$ python3 -q
>>> import numpy as np
>>> from numpy import linalg as LA
>>> np.set_printoptions(precision=1, suppress=True, linewidth=140)
>>> def rd(a):
...     return np.round(a, 1) + 0
... 
>>> W0 = np.loadtxt("a.csv", delimiter=",")
>>> W0
array([[ 1., -2., -1., -3.,  0., -1.],
       [ 0.,  0.,  2.,  2.,  1., -2.],
       [-1.,  2., -3.,  1., -1., -2.],
       [-2., -2.,  1.,  3., -3.,  3.],
       [ 3.,  2.,  3.,  3., -3.,  2.],
       [-2., -1., -2.,  2.,  0., -2.]])
>>> W1 = np.array([[0, 0, 0], [0, 0, 1], [1, 1, 1], [0, 0, 2], [1, 0, 1], [2, 0, 2]])
>>> c = np.array([0, 2, 2])
>>> act = np.maximum(W0 @ W1 + c, 0)
>>> (act > 0).astype(int)
array([[0, 1, 0],
       [0, 1, 1],
       [0, 0, 0],
       [1, 1, 1],
       [1, 1, 1],
       [0, 0, 0]])
>>> rd((act > 0).mean(axis=0))
array([0.3, 0.7, 0.5])
>>> print(LA.matrix_rank(act))
3
>>> act
array([[ 0.,  1.,  0.],
       [ 0.,  4.,  5.],
       [ 0.,  0.,  0.],
       [ 4.,  3., 10.],
       [ 4.,  5., 14.],
       [ 0.,  0.,  0.]])
>>> basis = np.array([[-1, 0], [3, 2], [-1, 1]])
>>> W1 @ basis
array([[ 0,  0],
       [-1,  1],
       [ 1,  3],
       [-2,  2],
       [-2,  1],
       [-4,  2]])
>>> act @ basis
array([[ 3.,  2.],
       [ 7., 13.],
       [ 0.,  0.],
       [-5., 16.],
       [-3., 24.],
       [ 0.,  0.]])
>>> mat = np.load("x.npy")
>>> mat
array([[ 0,  2,  3, -1,  3,  6,  3,  2],
       [-2,  0,  2,  2,  2, -2,  0,  5],
       [-3, -2,  0,  4, -1, -4, -3, -1],
       [ 1, -2, -4,  0,  1, -3,  5, -2],
       [-3, -2,  1, -1,  0, -1,  2, -4],
       [-6,  2,  4,  3,  1,  0,  1,  0],
       [-3,  0,  3, -5, -2, -1,  0, -3],
       [-2, -5,  1,  2,  4,  0,  3,  0]])
>>> x = np.array([-1, -2, 2, -3, 3, 0, 2, 2])
>>> rhs = mat @ x
>>> c, lr = np.zeros(8), 1 / LA.norm(mat, 2) ** 2
>>> for i in range(10):
...     c -= lr * mat.T @ (mat @ c - rhs)
...     if i % 2 == 0: print(i, round(LA.norm(mat @ c - rhs), 1))
... 
0 17.2
2 10.9
4 7.9
6 5.7
8 4.1
>>> rd(LA.cond(mat))
np.float64(598.4)
>>> rd(c)
array([-0.9, -1.9,  2.1, -2.3,  2.3,  0.4,  2.4,  1.7])
